$ python -q
>>> import numpy as np
>>> np.set_printoptions(suppress=True, linewidth=160)
>>> X = np.loadtxt("block15.csv", delimiter=",")
>>> X
array([[-3., -5., -3., -1.],
       [-3., -5.,  4.,  1.],
       [ 0.,  3., -2.,  2.]])
>>> cov = X.T @ X
>>> (X @ X.T).shape
(3, 3)
>>> cov
array([[ 18.,  30.,  -3.,   0.],
       [ 30.,  59., -11.,   6.],
       [ -3., -11.,  29.,   3.],
       [  0.,   6.,   3.,   6.]])
>>> np.round(np.linalg.svd(X, compute_uv=False) ** 2, 3)
array([77.685, 27.363,  6.952])
>>> rng = np.random.default_rng(29)
>>> out = cov + rng.integers(-2, 3, (4, 3)) @ rng.integers(-2, 3, (3, 4))
>>> out
array([[ 16.,  32.,  -3.,   0.],
       [ 29.,  61.,  -9.,   7.],
       [ -4., -10.,  29.,   3.],
       [  6.,   2.,   7.,   4.]])
>>> np.abs(out - cov).sum(axis=1)
array([ 4.,  6.,  2., 16.])
>>> np.round(X.mean(axis=0), 3)
array([-2.   , -2.333, -0.333,  0.667])
>>> np.linalg.matrix_rank(X)
np.int64(3)
>>> X - X[0]
array([[0., 0., 0., 0.],
       [0., 0., 7., 2.],
       [3., 8., 1., 3.]])
>>> np.round(np.linalg.norm(X), 3)
np.float64(10.583)
>>> np.abs(X).max()
np.float64(5.0)
>>> np.unravel_index(np.abs(X).argmax(), X.shape)
(np.int64(0), np.int64(1))
>>> np.round(np.linalg.svd(X, compute_uv=False), 3)
array([8.814, 5.231, 2.637])
>>> def softmax(z):
...     e = np.exp(z - z.max(axis=-1, keepdims=True))
...     return e / e.sum(axis=-1, keepdims=True)
... 
>>> np.round(softmax(X[2]), 3)
array([0.035, 0.702, 0.005, 0.258])
>>> np.round(softmax(X[2] + -2), 3)
array([0.035, 0.702, 0.005, 0.258])
>>> att = X @ X.T / np.sqrt(4)
>>> softmax(att).round(6).argmax(axis=1)
array([0, 1, 2])
>>> np.round(softmax(att)[2] @ X, 3) + 0
array([ 0.,  3., -2.,  2.])
>>> F = np.array([[-1, -2, 2, 0], [-2, 2, 2, 0], [1, -2, -2, 0]]) * (rng.random((3, 4)) < 0.3)
>>> F
array([[0, 0, 0, 0],
       [0, 0, 2, 0],
       [0, 0, 0, 0]])
>>> # columns 0 and 1 are equal
>>> np.round(np.linalg.norm(F, 2) / np.linalg.norm(F), 3)
np.float64(1.0)
>>> [round(float(x), 3) for x in np.linalg.svd(F, compute_uv=False)[:3]]
[2.0, 0.0, 0.0]
>>> np.linalg.cond(F) > 100
np.True_
>>> np.round(np.linalg.svd(F, compute_uv=False), 3)
array([2., 0., 0.])
>>> x0 = np.array([0, 3, 3, 2])
>>> h1 = np.maximum(F @ x0, 0)
>>> F * (h1 > 1e-9)[:, None]
array([[0, 0, 0, 0],
       [0, 0, 2, 0],
       [0, 0, 0, 0]])
>>> F.T @ h1
array([ 0,  0, 12,  0])
>>> Uu, sig, Vh = np.linalg.svd(F)
>>> vecs = Vh[:(sig > 1e-8).sum()]
>>> x0 = F[1] + -1 * F[2] + rng.integers(2) * np.eye(4)[1]
>>> x0
array([0., 1., 2., 0.])
>>> np.linalg.matrix_rank(np.vstack([F, x0]))
np.int64(2)
>>> arr = np.load("sample9.npy")
>>> arr
array([[ 4,  5,  4],
       [ 5, -4,  3],
       [ 4,  3,  0]])
>>> # symmetric
>>> evals, vecs = np.linalg.eigh(arr)
>>> x0 = np.array([1, 2, -3])
>>> np.round(vecs * np.abs(evals) @ vecs.T, 3)
array([[6.991, 0.753, 2.748],
       [0.753, 7.011, 0.532],
       [2.748, 0.532, 4.143]])
>>> x0 @ arr @ x0
np.int64(-52)
>>> out = arr / np.linalg.norm(arr, axis=1, keepdims=True)
>>> cov = out @ out.T
>>> cov.round(3)
array([[1.   , 0.225, 0.821],
       [0.225, 1.   , 0.226],
       [0.821, 0.226, 1.   ]])
>>> cov[1].round(3)
array([0.225, 1.   , 0.226])
>>> (cov - 2 * np.eye(3)).round(6).argmax(axis=1)
array([2, 2, 0])
>>> round(float(np.einsum("ij,ji->", cov, cov)), 3)
4.552
>>> round(float(np.linalg.det(cov.T)), 3)
0.307
>>> np.round(np.linalg.det(2 * cov), 3), np.round(np.linalg.det(cov), 3)
(np.float64(2.459), np.float64(0.307))
>>> np.round(np.kron(np.eye(2, dtype=int), cov), 3)
array([[1.   , 0.225, 0.821, 0.   , 0.   , 0.   ],
       [0.225, 1.   , 0.226, 0.   , 0.   , 0.   ],
       [0.821, 0.226, 1.   , 0.   , 0.   , 0.   ],
       [0.   , 0.   , 0.   , 1.   , 0.225, 0.821],
       [0.   , 0.   , 0.   , 0.225, 1.   , 0.226],
       [0.   , 0.   , 0.   , 0.821, 0.226, 1.   ]])
>>> np.round(np.linalg.eigvals(cov), 3)
array([1.931, 0.179, 0.891])
>>> np.round(np.linalg.eigvals(cov).sum().real, 3)
np.float64(3.0)
